% python3 -q
>>> import numpy as np
>>> from numpy import linalg as LA
>>> np.set_printoptions(precision=2, suppress=True, linewidth=160)
>>> rnd = lambda a: np.round(a, 2) + 0
>>> X = np.loadtxt("data.csv", delimiter=",")
>>> print(rnd(X))
[[-1.33 -1.66 -0.41 -0.71  1.95]
 [ 1.74  0.27 -1.89  0.79  1.31]
 [-2.04  1.4  -1.46  0.84 -0.2 ]
 [ 0.2  -0.19 -1.59 -2.24 -1.17]
 [ 0.1   2.05  0.77 -1.46  1.44]]
>>> u = np.array([5, 4, 7, 1, 3])
>>> B = X + np.outer(u, np.eye(5)[0])
>>> print(rnd(LA.det(B) / LA.det(X)), rnd(1 + LA.solve(X, u)[0]))
-0.5 -0.5
>>> print(rnd(B))
[[ 3.67 -1.66 -0.41 -0.71  1.95]
 [ 5.74  0.27 -1.89  0.79  1.31]
 [ 4.96  1.4  -1.46  0.84 -0.2 ]
 [ 1.2  -0.19 -1.59 -2.24 -1.17]
 [ 3.1   2.05  0.77 -1.46  1.44]]
>>> t3 = np.stack([X, -1 * X, X[::-1]])
>>> print(rnd(LA.det(t3)))
[ 243. -243.  243.]
>>> print(rnd(np.einsum("bij,cij->bc", t3, t3)))
[[ 45. -45.   9.]
 [-45.  45.  -9.]
 [  9.  -9.  45.]]
>>> print(rnd(t3.sum(axis=0)))
[[ 0.1   2.05  0.77 -1.46  1.44]
 [ 0.2  -0.19 -1.59 -2.24 -1.17]
 [-2.04  1.4  -1.46  0.84 -0.2 ]
 [ 1.74  0.27 -1.89  0.79  1.31]
 [-1.33 -1.66 -0.41 -0.71  1.95]]
>>> x = np.array([-3, 2, -2, 0, 1])
>>> rhs = X @ x
>>> print(rnd(rhs))
[ 3.43  0.43 11.64  1.01  3.68]
>>> print(rnd(LA.solve(X, -1 * rhs)))
[ 3. -2.  2.  0. -1.]
>>> print(rnd(LA.solve(X, X[:, 4])))
[0. 0. 0. 0. 1.]
>>> print(rnd(LA.solve(X, rhs)))
[-3.  2. -2.  0.  1.]
>>> print(rnd(X @ X.T))
[[9. 0. 0. 0. 0.]
 [0. 9. 0. 0. 0.]
 [0. 0. 9. 0. 0.]
 [0. 0. 0. 9. 0.]
 [0. 0. 0. 0. 9.]]
>>> print(rnd(LA.norm(X, axis=0)))
[3. 3. 3. 3. 3.]
>>> print(rnd(X[:, 0] @ X[:, 2]))
0.0
>>> A = np.load("m.npy")
>>> print(A)
[[ 4  0  0]
 [ 0 -4  1]
 [ 0  1  2]]
>>> # symmetric
>>> w, vecs = LA.eigh(A)
>>> x = np.array([-3, -2, 2])
>>> print(rnd(vecs * np.maximum(w, 0) @ vecs.T))
[[4.   0.   0.  ]
 [0.   0.06 0.34]
 [0.   0.34 2.11]]
>>> print(rnd(LA.eigvalsh(A[1:, 1:])))
[-4.16  2.16]
>>> print(x @ A @ x)
20
>>> print(rnd(x @ A @ x / (x @ x)), rnd(w[0]), w[-1])
1.18 -4.16 4.0
>>> print(np.abs(A).sum(axis=1).max(), rnd(np.abs(w).max()))
5 4.16
>>> B = LA.inv(X)
>>> print(rnd(LA.slogdet(X)[0]))
1.0
>>> print(rnd(np.sort(LA.eigvals(A).real)))
[-4.16  2.16  4.  ]
>>> print(A @ A)
[[16  0  0]
 [ 0 17 -2]
 [ 0 -2  5]]
>>> print(rnd(LA.det(A)))
-36.0
>>> print((A != 0).astype(int))
[[1 0 0]
 [0 1 1]
 [0 1 1]]
>>> print((LA.matrix_power((A != 0) + (A.T != 0) + np.eye(3), 3) > 0).astype(int))
[[1 0 0]
 [0 1 1]
 [0 1 1]]
>>> print(np.flatnonzero(LA.matrix_power((A != 0) + (A.T != 0) + np.eye(3), 3)[1]))
[1 2]
>>> M = np.array([[0, 1, 1, 1],
...     [1, 3, 1, 1],
...     [2, 0, 0, 3],
...     [2, 0, 1, 1],
...     [1, 1, 0, 1],
...     [3, 3, 2, 0]])
>>> M[5] = M[4]
>>> print(M)
[[0 1 1 1]
 [1 3 1 1]
 [2 0 0 3]
 [2 0 1 1]
 [1 1 0 1]
 [1 1 0 1]]
>>> # row 5 repeats row 4
>>> np.zeros(6, 4)
Traceback (most recent call last):
  File "<python-input-45>", line 1, in <module>
    np.zeros(6, 4)
    ~~~~~~~~^^^^^^
TypeError: Cannot interpret '4' as a data type
>>> print(np.abs(M).max())
3
>>> print(M.shape)
(6, 4)
>>> print(rnd(LA.norm(M)))
6.32
>>> print(M.sum(axis=0))
[7 6 3 8]
>>> print(np.diff(M, axis=0))
[[ 1  2  0  0]
 [ 1 -3 -1  2]
 [ 0  0  1 -2]
 [-1  1 -1  0]
 [ 0  0  0  0]]
>>> print(rnd(LA.svd(M, compute_uv=False)))
[5.36 2.91 1.31 1.03]
>>> u, v = M[3], M[0]
>>> print(u @ v)
2
>>> print(u @ u)
6
>>> p = (u @ v) / (u @ u) * u
>>> print(LA.matrix_rank(np.outer(u, v)))
1
>>> print(np.outer(u, v))
[[0 2 2 2]
 [0 0 0 0]
 [0 1 1 1]
 [0 1 1 1]]
>>> print(rnd(p))
[0.67 0.   0.33 0.33]
>>> print(rnd(LA.norm(u + v) ** 2 + LA.norm(u - v) ** 2))
18.0
>>> W0 = np.array([[1.1, 0.0, 0.0], [1.0, 2.1, 0.0], [1.0, 0.0, 0.1]])
>>> # triangular: eigenvalues sit on the diagonal
>>> left, s, VT = LA.svd(W0)
>>> print(rnd(s))
[2.45 1.28 0.07]
>>> B = left[:, :2] @ np.diag(s[:2]) @ VT[:2]
>>> print(rnd(LA.norm(W0 - B, 2)), rnd(s[2]))
0.07 0.07
>>> print(LA.matrix_rank(W0, rtol=0.05))
2
>>> print(LA.matrix_rank(B))
2
>>> print(rnd(LA.norm(W0 - B) / LA.norm(W0)))
0.03
>>> print(rnd(LA.det(W0.T)))
0.23
>>> print(rnd(np.einsum("ii->", W0)))
3.3
>>> print(rnd(LA.eigvals(W0).sum().real))
3.3
>>> J = np.loadtxt("test2.csv", delimiter=",")
>>> print(J)
[[1. 3. 0. 0. 0. 0.]
 [3. 0. 3. 0. 0. 0.]
 [0. 3. 2. 3. 0. 0.]
 [0. 0. 3. 2. 3. 0.]
 [0. 0. 0. 3. 0. 3.]
 [0. 0. 0. 0. 3. 2.]]
>>> W1 = np.array([[-4, -2, 4, 5],
...     [0, 4, -3, 2],
...     [-1, 4, 5, -5],
...     [4, 0, -2, 0],
...     [4, -1, -5, 0],
...     [4, -4, 2, -4]])
>>> c = np.array([1, -3, -2, 2])
>>> hid = np.maximum(J @ W1 + c, 0)
>>> print(LA.matrix_rank(hid))
4
>>> print(hid)
[[ 0.  7.  0. 13.]
 [ 0.  3. 25.  2.]
 [11. 17.  0.  0.]
 [18.  6.  0.  0.]
 [25.  0.  0.  0.]
 [21.  0.  0.  0.]]
>>> print(rnd((hid > 0).mean(axis=0)))
[0.67 0.67 0.17 0.33]
>>> cent = np.array([[1, 1, 2], [3, 0, 3], [0, 2, 2], [0, 2, 1]])
>>> print((hid @ cent).round(6).argmax(axis=1))
[2 2 2 2 2 2]
>>> print(W1 @ cent)
[[-10  14  -1]
 [ 12  -2   8]
 [ 11  -1  15]
 [  4   0   4]
 [  1  -6  -5]
 [ -8   0  -4]]
>>> x = np.array([0, -2, 0, 1, 1, 1])
>>> rhs = J @ x
>>> print(rhs)
[-6.  0. -3.  5.  6.  5.]
>>> print(rnd(LA.solve(J, rhs)))
[ 0. -2.  0.  1.  1.  1.]
>>> print(rnd(LA.solve(J, J[:, 2])))
[0. 0. 1. 0. 0. 0.]
>>> print(rnd(LA.solve(J.T, J[3])))
[0. 0. 0. 1. 0. 0.]
>>> B = J / np.sqrt((J ** 2).mean(axis=1, keepdims=True))
>>> print(rnd(B[5]))
[0.   0.   0.   0.   2.04 1.36]
>>> print(rnd(J - J.mean(axis=1, keepdims=True)))
[[ 0.33  2.33 -0.67 -0.67 -0.67 -0.67]
 [ 2.   -1.    2.   -1.   -1.   -1.  ]
 [-1.33  1.67  0.67  1.67 -1.33 -1.33]
 [-1.33 -1.33  1.67  0.67  1.67 -1.33]
 [-1.   -1.   -1.    2.   -1.    2.  ]
 [-0.83 -0.83 -0.83 -0.83  2.17  1.17]]
>>> print(LA.matrix_rank(B) == LA.matrix_rank(J))
True
>>> O, _ = LA.qr(np.array([[-1.0, 2.1, 0.7],
...     [0.9, -0.4, 1.5],
...     [0.4, -1.0, 0.9],
...     [0.6, -0.1, 0.0],
...     [0.5, -0.4, -0.9],
...     [0.9, -1.7, 0.4]]))
>>> feats = O @ O.T
>>> print(rnd(feats))
[[ 0.65  0.16 -0.1  -0.02 -0.25 -0.36]
 [ 0.16  0.76  0.17  0.32 -0.03  0.15]
 [-0.1   0.17  0.38 -0.19 -0.29  0.29]
 [-0.02  0.32 -0.19  0.39  0.31 -0.03]
 [-0.25 -0.03 -0.29  0.31  0.45 -0.03]
 [-0.36  0.15  0.29 -0.03 -0.03  0.37]]
>>> # rank 3
>>> x = np.array([0, 2, 2, 1, 1, 2])
>>> print(rnd(feats @ feats @ x))
[-0.85  2.45  1.2   0.91  0.07  1.54]
>>> print(rnd((x - feats @ x) @ (feats @ x)))
0.0
>>> print(rnd(LA.eigvalsh(2 * feats - np.eye(6))))
[-1. -1. -1.  1.  1.  1.]
>>> print(rnd(feats @ x))
[-0.85  2.45  1.2   0.91  0.07  1.54]
>>> print(np.argsort(-LA.norm(feats, axis=0).round(6), kind="stable")[:3])
[1 0 4]
>>> print([round(float(x), 2) for x in LA.svd(feats, compute_uv=False)[:3]])
[1.0, 1.0, 1.0]
